% python3 -q
>>> import numpy as np
>>> import numpy.linalg as la
>>> np.set_printoptions(precision=2, suppress=True, linewidth=160)
>>> data = 0.2 ** np.abs(np.subtract.outer(np.arange(4), np.arange(4)))
>>> print(data)
[[1.   0.2  0.04 0.01]
 [0.2  1.   0.2  0.04]
 [0.04 0.2  1.   0.2 ]
 [0.01 0.04 0.2  1.  ]]
>>> f, r1 = data[3], data[2]
>>> print(round(float(f @ r1), 2))
0.41
>>> pr = (f @ r1) / (f @ f) * f
>>> print(np.round(np.outer(f, r1), 2) + 0)
[[0.   0.   0.01 0.  ]
 [0.   0.01 0.04 0.01]
 [0.01 0.04 0.2  0.04]
 [0.04 0.2  1.   0.2 ]]
>>> print(la.matrix_rank(np.outer(f, r1)))
1
>>> print(pr.round(2) + 0)
[0.   0.02 0.08 0.39]
>>> M = np.load("mat.npy")
>>> print(M)
[[ 3. -3.  1.  2.  0.  2. -3.  3.  1.  0.  2.]
 [-2. -2.  2.  1.  1. -3. -2.  0.  2.  1.  1.]
 [ 2. -1.  0. -1.  2.  2.  3. -2.  2.  0.  2.]
 [-3.  2.  2. -1. -2.  3.  2.  1. -1.  3.  2.]
 [ 3.  2.  0. -3.  2.  1. -3. -3.  0.  0.  3.]
 [ 2.  0.  1.  2.  0.  1.  0. -1. -1. -3.  2.]
 [-3. -1.  3. -1. -2. -3.  2.  2. -1. -3.  0.]
 [ 0.  1.  0.  0.  2. -1.  2.  3. -2.  3.  1.]
 [-2. -1. -1.  3. -2.  3. -3. -3.  2. -2.  2.]
 [-2.  3. -3.  2. -2.  1.  0.  2.  3. -3.  2.]
 [ 0.  0.  0.  0.  0.  0.  0.  0.  0.  0.  1.]]
>>> out = np.array([[0, 0],
...     [2, 0],
...     [2, 1],
...     [0, 0],
...     [0, 2],
...     [0, 2],
...     [2, 0],
...     [2, 1],
...     [0, 2],
...     [0, 2],
...     [2, 0]])
>>> print(la.matrix_rank(np.vstack([M, out.T])))
11
>>> print(np.vstack([M, out.T]).shape)
(13, 11)
>>> print(np.einsum("ij->j", M))
[-2.  0.  5.  4. -1.  6. -2.  2.  5. -4. 18.]
>>> f = np.array([0, 2, -5, 0, 5, -4, 1, 0, 1, -4, -5])
>>> out = M + np.outer(f, np.eye(11)[1])
>>> print(out)
[[ 3. -3.  1.  2.  0.  2. -3.  3.  1.  0.  2.]
 [-2.  0.  2.  1.  1. -3. -2.  0.  2.  1.  1.]
 [ 2. -6.  0. -1.  2.  2.  3. -2.  2.  0.  2.]
 [-3.  2.  2. -1. -2.  3.  2.  1. -1.  3.  2.]
 [ 3.  7.  0. -3.  2.  1. -3. -3.  0.  0.  3.]
 [ 2. -4.  1.  2.  0.  1.  0. -1. -1. -3.  2.]
 [-3.  0.  3. -1. -2. -3.  2.  2. -1. -3.  0.]
 [ 0.  1.  0.  0.  2. -1.  2.  3. -2.  3.  1.]
 [-2.  0. -1.  3. -2.  3. -3. -3.  2. -2.  2.]
 [-2. -1. -3.  2. -2.  1.  0.  2.  3. -3.  2.]
 [ 0. -5.  0.  0.  0.  0.  0.  0.  0.  0.  1.]]
>>> print(np.round(la.det(out) / la.det(M), 2), np.round(1 + la.solve(M, f)[1], 2))
2.31 2.31
>>> U, sigma, vt = la.svd(M, full_matrices=False)
>>> print(np.round(U.T @ U, 2) + 0)
[[1. 0. 0. 0. 0. 0. 0. 0. 0. 0. 0.]
 [0. 1. 0. 0. 0. 0. 0. 0. 0. 0. 0.]
 [0. 0. 1. 0. 0. 0. 0. 0. 0. 0. 0.]
 [0. 0. 0. 1. 0. 0. 0. 0. 0. 0. 0.]
 [0. 0. 0. 0. 1. 0. 0. 0. 0. 0. 0.]
 [0. 0. 0. 0. 0. 1. 0. 0. 0. 0. 0.]
 [0. 0. 0. 0. 0. 0. 1. 0. 0. 0. 0.]
 [0. 0. 0. 0. 0. 0. 0. 1. 0. 0. 0.]
 [0. 0. 0. 0. 0. 0. 0. 0. 1. 0. 0.]
 [0. 0. 0. 0. 0. 0. 0. 0. 0. 1. 0.]
 [0. 0. 0. 0. 0. 0. 0. 0. 0. 0. 1.]]
>>> print(np.round(U.T @ M @ vt.T, 2) + 0)
[[10.75  0.    0.    0.    0.    0.    0.    0.    0.    0.    0.  ]
 [ 0.    9.57  0.    0.    0.    0.    0.    0.    0.    0.    0.  ]
 [ 0.    0.    7.98  0.    0.    0.    0.    0.    0.    0.    0.  ]
 [ 0.    0.    0.    6.83  0.    0.    0.    0.    0.    0.    0.  ]
 [ 0.    0.    0.    0.    6.06  0.    0.    0.    0.    0.    0.  ]
 [ 0.    0.    0.    0.    0.    5.81  0.    0.    0.    0.    0.  ]
 [ 0.    0.    0.    0.    0.    0.    5.02  0.    0.    0.    0.  ]
 [ 0.    0.    0.    0.    0.    0.    0.    4.73  0.    0.    0.  ]
 [ 0.    0.    0.    0.    0.    0.    0.    0.    3.13  0.    0.  ]
 [ 0.    0.    0.    0.    0.    0.    0.    0.    0.    1.2   0.  ]
 [ 0.    0.    0.    0.    0.    0.    0.    0.    0.    0.    0.31]]
>>> print(np.cumsum(sigma ** 2) / np.sum(sigma ** 2))
[0.26 0.46 0.61 0.71 0.79 0.87 0.92 0.97 1.   1.   1.  ]
>>> print(np.round(vt @ vt.T, 2) + 0)
[[1. 0. 0. 0. 0. 0. 0. 0. 0. 0. 0.]
 [0. 1. 0. 0. 0. 0. 0. 0. 0. 0. 0.]
 [0. 0. 1. 0. 0. 0. 0. 0. 0. 0. 0.]
 [0. 0. 0. 1. 0. 0. 0. 0. 0. 0. 0.]
 [0. 0. 0. 0. 1. 0. 0. 0. 0. 0. 0.]
 [0. 0. 0. 0. 0. 1. 0. 0. 0. 0. 0.]
 [0. 0. 0. 0. 0. 0. 1. 0. 0. 0. 0.]
 [0. 0. 0. 0. 0. 0. 0. 1. 0. 0. 0.]
 [0. 0. 0. 0. 0. 0. 0. 0. 1. 0. 0.]
 [0. 0. 0. 0. 0. 0. 0. 0. 0. 1. 0.]
 [0. 0. 0. 0. 0. 0. 0. 0. 0. 0. 1.]]
>>> print(np.abs(vt[0]))
[0.28 0.05 0.21 0.25 0.01 0.41 0.46 0.36 0.32 0.3  0.32]
>>> print(sigma / sigma[0])
[1.   0.89 0.74 0.64 0.56 0.54 0.47 0.44 0.29 0.11 0.03]
>>> print(np.abs(U[:, 0]).round(6).argmax())
8
>>> print(np.allclose(U * sigma @ vt, M))
True
>>> print(U.shape, sigma.shape, vt.shape)
(11, 11) (11,) (11, 11)
>>> print(sigma)
[10.75  9.57  7.98  6.83  6.06  5.81  5.02  4.73  3.13  1.2   0.31]
